In [1]: import numpy as np

In [2]: import numpy.linalg as la

In [3]: np.set_printoptions(precision=2, suppress=True, linewidth=140, floatmode="fixed")

In [4]: A = np.load("w.npy")

In [5]: A
Out[5]: 
array([[ 0.70,  0.03, -0.41,  0.06, -0.18,  0.01, -0.06],
       [ 0.03,  0.74, -0.08, -0.28,  0.05, -0.14,  0.29],
       [-0.41, -0.08,  0.39, -0.04, -0.23, -0.05,  0.05],
       [ 0.06, -0.28, -0.04,  0.70,  0.07, -0.15,  0.32],
       [-0.18,  0.05, -0.23,  0.07,  0.88,  0.03, -0.08],
       [ 0.01, -0.14, -0.05, -0.15,  0.03,  0.92,  0.16],
       [-0.06,  0.29,  0.05,  0.32, -0.08,  0.16,  0.67]])

In [6]: rank = la.matrix_rank(A)

In [7]: rank
Out[7]: np.int64(5)

In [8]: N = la.svd(A)[2][rank:].T

In [9]: la.matrix_rank(A.T @ A), la.matrix_rank(A @ A.T)
Out[9]: (np.int64(5), np.int64(5))

In [10]: N @ N.T
Out[10]: 
array([[ 0.30, -0.03,  0.41, -0.06,  0.18, -0.01,  0.06],
       [-0.03,  0.26,  0.08,  0.28, -0.05,  0.14, -0.29],
       [ 0.41,  0.08,  0.61,  0.04,  0.23,  0.05, -0.05],
       [-0.06,  0.28,  0.04,  0.30, -0.07,  0.15, -0.32],
       [ 0.18, -0.05,  0.23, -0.07,  0.12, -0.03,  0.08],
       [-0.01,  0.14,  0.05,  0.15, -0.03,  0.08, -0.16],
       [ 0.06, -0.29, -0.05, -0.32,  0.08, -0.16,  0.33]])

In [11]: N.shape
Out[11]: (7, 2)

In [12]: arr = np.load("data.npy")

In [13]: arr
Out[13]: 
array([[-18, -18,   9,  -9,  18, -18,  -9, -18,   0,   9,  18, -18],
       [  2,   2,  -1,   1,  -2,   2,   1,   2,   0,  -1,  -2,   2],
       [ -2,  -2,   1,  -1,   2,  -2,  -1,  -2,   0,   1,   2,  -2],
       [  8,   8,  -4,   4,  -8,   8,   4,   8,   0,  -4,  -8,   8],
       [ 14,  14,  -7,   7, -14,  14,   7,  14,   0,  -7, -14,  14],
       [ 12,  12,  -6,   6, -12,  12,   6,  12,   0,  -6, -12,  12],
       [ 16,  16,  -8,   8, -16,  16,   8,  16,   0,  -8, -16,  16],
       [  2,   2,  -1,   1,  -2,   2,   1,   2,   0,  -1,  -2,   2]])

In [14]: cov = arr.T @ arr

In [15]: (arr @ arr.T).shape
Out[15]: (8, 8)

In [16]: print(np.round(la.eigvalsh(cov)[::-1], 2) + 0)
[7968.00    0.00    0.00    0.00    0.00    0.00    0.00    0.00    0.00    0.00    0.00    0.00]

In [17]: rank = la.matrix_rank(arr)

In [18]: rank
Out[18]: np.int64(1)

In [19]: N = la.svd(arr)[2][rank:].T

In [20]: N.shape
Out[20]: (12, 11)

In [21]: [int(la.matrix_rank(arr[:, :j + 1])) for j in range(12)]
Out[21]: [1, 1, 1, 1, 1, 1, 1, 1, 1, 1, 1, 1]

In [22]: print([int(la.matrix_rank(arr[:i])) for i in range(1, len(arr) + 1)])
[1, 1, 1, 1, 1, 1, 1, 1]

In [23]: N @ N.T
Out[23]: 
array([[ 0.88, -0.13,  0.06, -0.06,  0.13, -0.13, -0.06, -0.13,  0.00,  0.06,  0.13, -0.13],
       [-0.13,  0.88,  0.06, -0.06,  0.12, -0.12, -0.06, -0.12,  0.00,  0.06,  0.12, -0.12],
       [ 0.06,  0.06,  0.97,  0.03, -0.06,  0.06,  0.03,  0.06,  0.00, -0.03, -0.06,  0.06],
       [-0.06, -0.06,  0.03,  0.97,  0.06, -0.06, -0.03, -0.06,  0.00,  0.03,  0.06, -0.06],
       [ 0.13,  0.12, -0.06,  0.06,  0.88,  0.12,  0.06,  0.12,  0.00, -0.06, -0.12,  0.12],
       [-0.13, -0.12,  0.06, -0.06,  0.12,  0.87, -0.06, -0.12,  0.00,  0.06,  0.12, -0.12],
       [-0.06, -0.06,  0.03, -0.03,  0.06, -0.06,  0.97, -0.06,  0.00,  0.03,  0.06, -0.06],
       [-0.13, -0.12,  0.06, -0.06,  0.12, -0.12, -0.06,  0.87,  0.00,  0.06,  0.12, -0.12],
       [ 0.00,  0.00,  0.00,  0.00,  0.00,  0.00,  0.00,  0.00,  1.00,  0.00,  0.00,  0.00],
       [ 0.06,  0.06, -0.03,  0.03, -0.06,  0.06,  0.03,  0.06,  0.00,  0.97, -0.06,  0.06],
       [ 0.13,  0.12, -0.06,  0.06, -0.12,  0.12,  0.06,  0.12,  0.00, -0.06,  0.88,  0.13],
       [-0.13, -0.12,  0.06, -0.06,  0.12, -0.12, -0.06, -0.12,  0.00,  0.06,  0.13,  0.88]])

In [24]: [int(la.matrix_rank(np.delete(arr, i, axis=0))) for i in range(8)]
Out[24]: [1, 1, 1, 1, 1, 1, 1, 1]

In [25]: la.matrix_rank(arr.T @ arr), la.matrix_rank(arr @ arr.T)
Out[25]: (np.int64(1), np.int64(1))

In [26]: left, s, Vt = la.svd(arr, full_matrices=False)

In [27]: np.abs(Vt[0])
Out[27]: array([0.35, 0.35, 0.18, 0.18, 0.35, 0.35, 0.18, 0.35, 0.00, 0.18, 0.35, 0.35])

In [28]: left.shape, s.shape, Vt.shape
Out[28]: ((8, 8), (8,), (8, 12))

In [29]: print(s.round(2) + 0)
[89.26  0.00  0.00  0.00  0.00  0.00  0.00  0.00]

In [30]: left, s, Vt = la.svd(arr)

In [31]: vecs = Vt[:(s > 1e-8).sum()]

In [32]: rng = np.random.default_rng(2569)

In [33]: vec = arr[2] + -1 * arr[7] + rng.integers(2) * np.eye(12)[3]

In [34]: vec
Out[34]: array([-4.00, -4.00,  2.00, -1.00,  4.00, -4.00, -2.00, -4.00,  0.00,  2.00,  4.00, -4.00])

In [35]: np.diag(vecs.T @ vecs)
Out[35]: array([0.13, 0.12, 0.03, 0.03, 0.12, 0.12, 0.03, 0.12, 0.00, 0.03, 0.12, 0.12])

In [36]: vecs.T @ vecs
Out[36]: 
array([[ 0.13,  0.13, -0.06,  0.06, -0.13,  0.13,  0.06,  0.13,  0.00, -0.06, -0.13,  0.13],
       [ 0.13,  0.12, -0.06,  0.06, -0.12,  0.12,  0.06,  0.12,  0.00, -0.06, -0.12,  0.12],
       [-0.06, -0.06,  0.03, -0.03,  0.06, -0.06, -0.03, -0.06,  0.00,  0.03,  0.06, -0.06],
       [ 0.06,  0.06, -0.03,  0.03, -0.06,  0.06,  0.03,  0.06,  0.00, -0.03, -0.06,  0.06],
       [-0.13, -0.12,  0.06, -0.06,  0.12, -0.12, -0.06, -0.12,  0.00,  0.06,  0.12, -0.12],
       [ 0.13,  0.12, -0.06,  0.06, -0.12,  0.12,  0.06,  0.12,  0.00, -0.06, -0.12,  0.12],
       [ 0.06,  0.06, -0.03,  0.03, -0.06,  0.06,  0.03,  0.06,  0.00, -0.03, -0.06,  0.06],
       [ 0.13,  0.12, -0.06,  0.06, -0.12,  0.12,  0.06,  0.12,  0.00, -0.06, -0.12,  0.12],
       [ 0.00,  0.00,  0.00,  0.00,  0.00,  0.00,  0.00,  0.00,  0.00,  0.00,  0.00,  0.00],
       [-0.06, -0.06,  0.03, -0.03,  0.06, -0.06, -0.03, -0.06,  0.00,  0.03,  0.06, -0.06],
       [-0.13, -0.12,  0.06, -0.06,  0.12, -0.12, -0.06, -0.12,  0.00,  0.06,  0.12, -0.12],
       [ 0.13,  0.12, -0.06,  0.06, -0.12,  0.12,  0.06,  0.12,  0.00, -0.06, -0.12,  0.12]])

In [37]: np.allclose(vecs.T @ vecs @ vec, vec)
Out[37]: False

In [38]: round(float(la.norm(vec - vecs.T @ vecs @ vec)), 2)
Out[38]: 0.98

In [39]: la.matrix_rank(np.vstack([arr, vec]))
Out[39]: np.int64(2)
